% ipython --no-banner

In [1]: import numpy as np

In [2]: import numpy.linalg as la

In [3]: np.set_printoptions(precision=3, suppress=True, linewidth=100, floatmode="fixed")

In [4]: rd = lambda a: np.round(a, 3) + 0

In [5]: r0 = np.array([0, 2, 0])

In [6]: feats = 4 * np.eye(3) + np.outer(r0, r0)

In [7]: print(feats)
[[4.000 0.000 0.000]
 [0.000 8.000 0.000]
 [0.000 0.000 4.000]]

In [8]: vec = np.ones(3)

In [9]: for _ in range(3):
   ...:     vec = feats @ vec
   ...:     vec /= la.norm(vec)
   ...:     print(round(vec @ feats @ vec, 3))
   ...: 
6.667
7.556
7.879

In [10]: print(rd(vec))
[0.123 0.985 0.123]

In [11]: vec = np.array([2, 2, 1])

In [12]: print(feats @ np.eye(3)[0])
[4.000 0.000 0.000]

In [13]: print((feats @ vec).argmax())
1

In [14]: print(feats @ np.ones(3))
[4.000 8.000 4.000]

In [15]: print(la.norm(feats @ vec) <= la.norm(feats, 2) * la.norm(vec) + 1e-9)
True

In [16]: print(np.einsum("ij,j->i", feats, vec))
[ 8.000 16.000  4.000]

In [17]: print(la.norm(feats, axis=1).argmax())
1

In [18]: print(rd(la.norm(feats, 1)), rd(la.norm(feats, np.inf)))
8.0 8.0

In [19]: print(rd(la.norm(feats, axis=0)))
[4.000 8.000 4.000]

In [20]: print(rd(la.norm(feats[1] - feats[2])))
8.944

In [21]: print(rd(la.norm(feats, axis=1)))
[4.000 8.000 4.000]

In [22]: print(rd(la.norm(feats[1], 1)), rd(la.norm(feats[1], np.inf)))
8.0 8.0

In [23]: print(feats @ feats)
[[16.000  0.000  0.000]
 [ 0.000 64.000  0.000]
 [ 0.000  0.000 16.000]]

In [24]: print((la.matrix_power((feats != 0) + (feats.T != 0) + np.eye(3), 3) > 0).astype(int))
[[1 0 0]
 [0 1 0]
 [0 0 1]]

In [25]: print(rd(np.sort(la.eigvals(feats).real)))
[4.000 4.000 8.000]

In [26]: B = np.array([[0, 5, 2], [-2, -1, 1], [-4, 2, 2]])

In [27]: print(np.einsum("ik,kj->ij", feats, B))
[[  0.000  20.000   8.000]
 [-16.000  -8.000   8.000]
 [-16.000   8.000   8.000]]

In [28]: print(np.vstack([feats, B.T]).shape)
(6, 3)

In [29]: print(np.einsum("ij->j", feats))
[4.000 8.000 4.000]

In [30]: mat = np.loadtxt("w.csv", delimiter=",")

In [31]: print(mat)
[[ 10.383 -20.372 -10.564 -20.353  21.537]
 [  9.311 -18.986 -10.348 -19.522  19.928]
 [  8.641 -21.928  -9.810 -21.222  20.852]
 [  8.812 -19.061  -9.541 -20.064  18.621]
 [  8.978 -20.046  -9.987 -21.323  20.619]
 [  9.208 -20.291  -9.902 -20.190  18.181]
 [  9.522 -20.680 -10.003 -20.509  20.402]
 [ 10.858 -21.118 -10.308 -18.886  20.460]
 [ 10.814 -19.669  -8.889 -18.562  18.911]
 [ 11.181 -19.369  -9.303 -20.417  18.637]
 [ 10.677 -20.327 -10.495 -19.355  19.340]
 [  9.291 -20.559 -10.178 -17.873  21.922]
 [  9.597 -20.159 -10.588 -21.642  20.997]
 [ 10.887 -20.204 -11.293 -22.191  21.118]
 [ 10.685 -18.015  -9.849 -19.664  18.608]
 [  9.498 -20.906  -9.369 -18.747  19.244]
 [ 10.722 -19.017  -8.657 -17.743  21.125]
 [  8.837 -22.078  -8.227 -20.277  20.522]
 [  9.460 -20.341 -10.606 -21.180  18.823]]

In [32]: print(la.cond(mat) > 100)
False

In [33]: print([round(float(x), 3) for x in la.svd(mat, compute_uv=False)[:3]])
[163.229, 5.206, 4.477]

In [34]: print(np.argsort(-la.norm(mat, axis=0).round(6), kind="stable")[:3])
[1 4 3]

In [35]: proj = mat @ la.solve(mat.T @ mat, mat.T)

In [36]: print(rd(np.trace(proj)))
5.0

In [37]: print(rd(la.eigvalsh(proj)))
[0.000 0.000 0.000 0.000 0.000 0.000 0.000 0.000 0.000 0.000 0.000 0.000 0.000 0.000 1.000 1.000
 1.000 1.000 1.000]

In [38]: print(np.allclose(proj @ proj, proj))
True

In [39]: print(rd(proj @ mat[:, 1]))
[-20.372 -18.986 -21.928 -19.061 -20.046 -20.291 -20.680 -21.118 -19.669 -19.369 -20.327 -20.559
 -20.159 -20.204 -18.015 -20.906 -19.017 -22.078 -20.341]

In [40]: dist = la.norm(mat[:, None] - mat[None], axis=-1)

In [41]: print(la.matrix_rank(dist ** 2))
7

In [42]: print(np.unravel_index(dist.round(6).argmax(), dist.shape))
(np.int64(13), np.int64(16))

In [43]: print((dist + 1e9 * np.eye(19)).round(6).argmin(axis=1))
[ 6  3  6  5 12 18  4 10 15 14  7  7  4 12  9 10  8  2  5]

In [44]: Z = mat[[13, 6]].astype(float)

In [45]: for _ in range(6):
    ...:     z = la.norm(mat[:, None] - Z, axis=-1).argmin(axis=1)
    ...:     Z = np.array([mat[z == j].mean(axis=0) for j in range(2)])
    ...: 

In [46]: print(z)
[0 1 0 1 0 1 0 1 1 1 1 1 0 0 1 1 1 0 0]

In [47]: print(np.bincount(z))
[ 8 11]

In [48]: W0 = np.array([[0.4, 0.0, 1.5],
    ...:     [0.1, -0.5, 0.5],
    ...:     [-1.2, 0.5, 0.6],
    ...:     [-1.1, -1.1, 0.0],
    ...:     [1.8, 1.7, 0.3],
    ...:     [-7.0, -3.5, -1.5],
    ...:     [-1.1, 1.2, 0.6],
    ...:     [1.3, 0.7, -1.3],
    ...:     [-0.5, 0.0, -1.2],
    ...:     [0.6, 0.2, -1.7],
    ...:     [-0.3, -2.1, -0.6],
    ...:     [-0.1, -1.2, -2.6],
    ...:     [0.0, -1.7, 0.3],
    ...:     [0.0, -0.6, -0.2],
    ...:     [0.0, -0.5, -1.6],
    ...:     [-0.9, 0.3, -0.4],
    ...:     [0.2, -1.9, -1.2]])

In [49]: B = np.c_[W0[:, :1] @ np.array([[4]]), np.array([-2, -3, 2, -3, 1, -3, 2, -3, 1, 3, -1, -3, -2, -1, 3, 1, -1])]

In [50]: print(B)
[[  1.600  -2.000]
 [  0.400  -3.000]
 [ -4.800   2.000]
 [ -4.400  -3.000]
 [  7.200   1.000]
 [-28.000  -3.000]
 [ -4.400   2.000]
 [  5.200  -3.000]
 [ -2.000   1.000]
 [  2.400   3.000]
 [ -1.200  -1.000]
 [ -0.400  -3.000]
 [  0.000  -2.000]
 [  0.000  -1.000]
 [  0.000   3.000]
 [ -3.600   1.000]
 [  0.800  -1.000]]

In [51]: print(rd(la.lstsq(W0, B[:, 0])[0]))
[4.000 0.000 0.000]
